>>> import numpy as np
>>> import numpy.linalg as la
>>> np.set_printoptions(suppress=True, linewidth=120)
>>> feats = np.load("x.npy")
>>> feats
array([[2., 1., 0., 0.],
       [0., 2., 1., 0.],
       [0., 0., 2., 1.],
       [0., 0., 0., 2.]])
>>> # triangular
>>> np.prod(np.diag(feats)), round(float(la.det(feats)), 2)
(np.float64(16.0), 16.0)
>>> la.matrix_rank(feats - feats[0, 0] * np.eye(4))
np.int64(3)
>>> feats @ feats
array([[4., 4., 1., 0.],
       [0., 4., 4., 1.],
       [0., 0., 4., 4.],
       [0., 0., 0., 4.]])
>>> [int(la.matrix_rank(la.matrix_power(feats, p))) for p in range(1, 5)]
[4, 4, 4, 4]
>>> np.round(np.sort(la.eigvals(feats)), 2)
array([2., 2., 2., 2.])
>>> proj = np.triu(np.array([[5, 8, 1, 1], [6, 2, 5, 3], [3, 3, 4, 6], [8, 6, 4, 0]]), 1) + np.eye(4)
>>> A2 = proj @ feats @ la.inv(proj)
>>> A2
array([[  2.,   1.,   3., -20.],
       [  0.,   2.,   1.,  -1.],
       [  0.,   0.,   2.,   1.],
       [  0.,   0.,   0.,   2.]])
>>> (feats - feats.T) / 2
array([[ 0. ,  0.5,  0. ,  0. ],
       [-0.5,  0. ,  0.5,  0. ],
       [ 0. , -0.5,  0. ,  0.5],
       [ 0. ,  0. , -0.5,  0. ]])
>>> np.round(la.det(feats), 2)
np.float64(16.0)
>>> round(float(np.abs(la.eigvals(feats)).max()), 2)
2.0
>>> np.trace(feats)
np.float64(8.0)
>>> np.unravel_index(np.abs(feats).argmax(), feats.shape)
(np.int64(0), np.int64(0))
>>> np.diff(feats, axis=0)
array([[-2.,  1.,  1.,  0.],
       [ 0., -2.,  1.,  1.],
       [ 0.,  0., -2.,  1.]])
>>> np.round(la.svd(feats, compute_uv=False), 2)
array([2.85, 2.43, 1.84, 1.26])
>>> la.matrix_rank(feats)
np.int64(4)
>>> feats - feats[0]
array([[ 0.,  0.,  0.,  0.],
       [-2.,  1.,  1.,  0.],
       [-2., -1.,  2.,  1.],
       [-2., -1.,  0.,  2.]])
>>> round(float(la.norm(feats)), 2)
4.36
>>> np.abs(feats).max()
np.float64(2.0)
>>> feats.sum(axis=1)
array([3., 3., 3., 2.])
>>> data = np.array([[1, 0, -1], [-1, -1, -1], [-2, 1, 2], [3, 1, 1], [3, 1, -1]])
>>> data[-1] = data[0] + 5 * data[1]
>>> data
array([[ 1,  0, -1],
       [-1, -1, -1],
       [-2,  1,  2],
       [ 3,  1,  1],
       [-4, -5, -6]])
>>> proj = data @ la.solve(data.T @ data, data.T)
>>> np.round(np.trace(proj), 2)
np.float64(3.0)
>>> np.allclose(proj @ proj, proj)
True
>>> proj.round(2)
array([[ 0.82, -0.18, -0.24, -0.24, -0.06],
       [-0.18,  0.07,  0.01,  0.01,  0.19],
       [-0.24,  0.01,  0.6 , -0.4 , -0.16],
       [-0.24,  0.01, -0.4 ,  0.6 , -0.16],
       [-0.06,  0.19, -0.16, -0.16,  0.9 ]])
>>> A2 = np.c_[data[:, :2] @ np.array([[2, 5], [-1, 2]]), np.array([5, 5, 5, 0, 3])]
>>> A2
array([[  2,   5,   5],
       [ -1,  -7,   5],
       [ -5,  -8,   5],
       [  5,  17,   0],
       [ -3, -30,   3]])
>>> np.round(la.norm(A2 - data @ la.lstsq(data, A2)[0], axis=0), 2) + 0
array([0.  , 0.  , 7.69])
>>> la.matrix_rank(np.c_[data, A2])
np.int64(4)
